% python3 -q
>>> import numpy as np
>>> import numpy.linalg as la
>>> np.set_printoptions(precision=2, suppress=True, linewidth=200)
>>> M = np.load("layer3.npy")
>>> print(M)
[[ 5  6  7  8  9 10]
 [11 12 13 14 15 16]
 [17 18 19 20 21 22]
 [23 24 25 26 27 28]]
>>> u, v = M[2], M[0]
>>> print(u @ u)
2299
>>> pr = (u @ v) / (u @ u) * u
>>> print(round(la.norm(u + v) ** 2 + la.norm(u - v) ** 2, 2))
5308.0
>>> print(v - pr)
[-1.62 -1.01 -0.4   0.21  0.82  1.44]
>>> Uu, sv, VT = la.svd(M)
>>> evecs = VT[:(sv > 1e-8).sum()]
>>> rng = np.random.default_rng(1989)
>>> vec = M[0] + -1 * M[3] + rng.integers(2) * np.eye(6)[5]
>>> print(vec)
[-18. -18. -18. -18. -18. -17.]
>>> print(la.matrix_rank(np.vstack([M, vec])))
3
>>> print(M.reshape(2, -1))
[[ 5  6  7  8  9 10 11 12 13 14 15 16]
 [17 18 19 20 21 22 23 24 25 26 27 28]]
>>> blk = M.reshape(4, 2, -1)
>>> print(blk[:, 0])
[[ 5  6  7]
 [11 12 13]
 [17 18 19]
 [23 24 25]]
>>> print(np.allclose(M[:-1].T @ la.lstsq(M[:-1].T, M[-1])[0], M[-1]))
True
>>> print(np.unique(M.round(6), axis=0).shape)
(4, 6)
>>> print(M @ la.pinv(M) @ M)
[[ 5.  6.  7.  8.  9. 10.]
 [11. 12. 13. 14. 15. 16.]
 [17. 18. 19. 20. 21. 22.]
 [23. 24. 25. 26. 27. 28.]]
>>> W0 = np.load("case19.npy")
>>> print(W0)
[[-2  2  2]
 [ 2  3  0]
 [ 1  2  2]
 [ 2  1  1]
 [-3 -2  2]]
>>> def softmax(z):
...     e = np.exp(z - z.max(axis=-1, keepdims=True))
...     return e / e.sum(axis=-1, keepdims=True)
... 
>>> print(np.round(softmax(10 * W0[3]), 2) + 0)
[1. 0. 0.]
>>> scores = W0 @ W0.T / np.sqrt(3)
>>> print(softmax(scores)[3] @ W0)
[1.7 2.2 0.8]
>>> A2 = np.array([[0, -3], [-1, 0], [5, 4]])
>>> print(np.einsum("ij,ij->i", W0, W0))
[12 13  9  6 17]
>>> print(A2.T @ W0.T)
[[ 8 -3  8  4 12]
 [14 -6  5 -2 17]]
>>> print(np.vstack([W0, A2.T]).shape)
(7, 3)
>>> print(W0 @ A2)
[[ 8 14]
 [-3 -6]
 [ 8  5]
 [ 4 -2]
 [12 17]]
>>> proj = W0 @ la.solve(W0.T @ W0, W0.T)
>>> print(np.allclose(proj @ proj, proj))
True
>>> print(np.round((np.eye(5) - proj) @ W0, 2) + 0)
[[0. 0. 0.]
 [0. 0. 0.]
 [0. 0. 0.]
 [0. 0. 0.]
 [0. 0. 0.]]
>>> print(proj @ W0[:, 1])
[ 2.  3.  2.  1. -2.]
>>> print(la.matrix_rank(np.eye(5) - proj))
2
>>> m1 = np.array([[-2, -1, 0], [1, 2, 3], [4, 5, 6]])
>>> print(np.kron(np.eye(2, dtype=int), m1))
[[-2 -1  0  0  0  0]
 [ 1  2  3  0  0  0]
 [ 4  5  6  0  0  0]
 [ 0  0  0 -2 -1  0]
 [ 0  0  0  1  2  3]
 [ 0  0  0  4  5  6]]
>>> print(np.einsum("ij,ji->", m1, m1))
72
>>> A2 = np.array([[4, 2, 5], [5, -2, -1]])
>>> basis = np.kron(A2, m1)
>>> print(basis)
[[ -8  -4   0  -4  -2   0 -10  -5   0]
 [  4   8  12   2   4   6   5  10  15]
 [ 16  20  24   8  10  12  20  25  30]
 [-10  -5   0   4   2   0   2   1   0]
 [  5  10  15  -2  -4  -6  -1  -2  -3]
 [ 20  25  30  -8 -10 -12  -4  -5  -6]]
>>> E = 2 * np.eye(5) + np.ones((5, 5))
>>> print(E)
[[3. 1. 1. 1. 1.]
 [1. 3. 1. 1. 1.]
 [1. 1. 3. 1. 1.]
 [1. 1. 1. 3. 1.]
 [1. 1. 1. 1. 3.]]
>>> print(round(la.det(E), 2))
112.0
>>> print(np.sort(np.abs(la.eigvals(E))))
[2. 2. 2. 2. 7.]
>>> print(E @ E)
[[13.  9.  9.  9.  9.]
 [ 9. 13.  9.  9.  9.]
 [ 9.  9. 13.  9.  9.]
 [ 9.  9.  9. 13.  9.]
 [ 9.  9.  9.  9. 13.]]
>>> J = np.load("x.npy")
>>> print(J)
[[  3  -9   0]
 [  8   5  -9]
 [  5  -8  -7]
 [  7  -6   0]
 [ -5  -4   5]
 [ 19   1 -18]]
>>> A2 = np.c_[J[:, :1] @ np.array([[2]]), np.array([0, 3, 5, 5, 3, 5])]
>>> print(A2)
[[  6   0]
 [ 16   3]
 [ 10   5]
 [ 14   5]
 [-10   3]
 [ 38   5]]
>>> print(np.round(la.lstsq(J, A2[:, 0])[0], 2) + 0)
[2. 0. 0.]
>>> print(la.norm(la.qr(J)[0].T @ A2, axis=0) ** 2 / ((A2 ** 2).sum(axis=0) + 1e-12))
[1.   0.68]
>>> print(la.matrix_rank(A2))
2
>>> mat = np.array([[-2, 3, 2], [3, 1, -1], [3, 1, -1]])
>>> W = np.array([[-4, 3], [-1, -2], [-2, -4]])
>>> beta = np.array([0, 0])
>>> act = np.maximum(mat @ W + beta, 0)
>>> print((act > 0).astype(int))
[[1 0]
 [0 1]
 [0 1]]
>>> basis = np.array([[0, 1], [0, 2]])
>>> print((act @ basis).round(6).argmax(axis=1))
[1 1 1]
>>> print(round(float(la.norm(J, "nuc")), 2))
51.33
>>> print(la.norm(J, axis=0))
[23.09 14.93 21.89]
>>> X = np.arange(15).reshape(5, 3) + 4
>>> print(X)
[[ 4  5  6]
 [ 7  8  9]
 [10 11 12]
 [13 14 15]
 [16 17 18]]
>>> print(np.round(la.norm(X, 1), 2), round(la.norm(X, np.inf), 2))
60.0 51.0
>>> print(la.norm(X, axis=1).argmax())
4
>>> print(np.abs(np.diag(la.qr(X)[1])) > 1e-9)
[ True  True False]
>>> print(X @ la.pinv(X) @ X)
[[ 4.  5.  6.]
 [ 7.  8.  9.]
 [10. 11. 12.]
 [13. 14. 15.]
 [16. 17. 18.]]
>>> print(softmax(X[0]))
[0.09 0.24 0.67]
>>> print(softmax(X).sum(axis=1))
[1. 1. 1. 1. 1.]
>>> scores = X @ X.T / np.sqrt(3)
>>> print(softmax(scores).round(6).argmax(axis=1))
[4 4 4 4 4]
>>> print(np.round(softmax(scores + np.triu(np.full(scores.shape, -np.inf), 1)), 2) + 0)
[[1. 0. 0. 0. 0.]
 [0. 1. 0. 0. 0.]
 [0. 0. 1. 0. 0.]
 [0. 0. 0. 1. 0.]
 [0. 0. 0. 0. 1.]]
>>> print(np.round(softmax(scores), 2) + 0)
[[0. 0. 0. 0. 1.]
 [0. 0. 0. 0. 1.]
 [0. 0. 0. 0. 1.]
 [0. 0. 0. 0. 1.]
 [0. 0. 0. 0. 1.]]
>>> print(softmax(scores)[0] @ X)
[16. 17. 18.]
>>> print(round(la.norm(X, 2) / la.norm(X), 2))
1.0
>>> print(la.matrix_rank(X, rtol=0.1))
1
>>> print(la.cond(X) > 100)
True
>>> A2 = np.array([[-1, -2, 0], [2, 1, -2]])
>>> basis = np.kron(A2, X)
>>> print(basis)
[[ -4  -5  -6  -8 -10 -12   0   0   0]
 [ -7  -8  -9 -14 -16 -18   0   0   0]
 [-10 -11 -12 -20 -22 -24   0   0   0]
 [-13 -14 -15 -26 -28 -30   0   0   0]
 [-16 -17 -18 -32 -34 -36   0   0   0]
 [  8  10  12   4   5   6  -8 -10 -12]
 [ 14  16  18   7   8   9 -14 -16 -18]
 [ 20  22  24  10  11  12 -20 -22 -24]
 [ 26  28  30  13  14  15 -26 -28 -30]
 [ 32  34  36  16  17  18 -32 -34 -36]]
>>> print(basis.shape)
(10, 9)
>>> data = np.load("a.npy")
>>> print(data)
[[ 0  0 -2 -2]
 [ 0  0  0 -1]
 [-2 -2  0  0]
 [ 0 -1  0  0]]
>>> A2 = la.inv(data)
>>> print(la.inv(A2))
[[-0. -0. -2. -2.]
 [-0. -0. -0. -1.]
 [-2. -2. -0. -0.]
 [-0. -1. -0. -0.]]
>>> print(round(la.cond(data), 2))
4.27
>>> print((np.abs(A2) > 1e-9).astype(int))
[[0 0 1 1]
 [0 0 0 1]
 [1 1 0 0]
 [0 1 0 0]]
>>> print(np.allclose(A2, data.T))
False
>>> print(round(la.slogdet(data)[0], 2))
1.0
>>> u = np.array([-1, -3, 3])
>>> print(np.convolve(data[1], u))
[ 0  0  0  1  3 -3]
>>> print(np.polyval(u, data[1]))
[3 3 3 5]
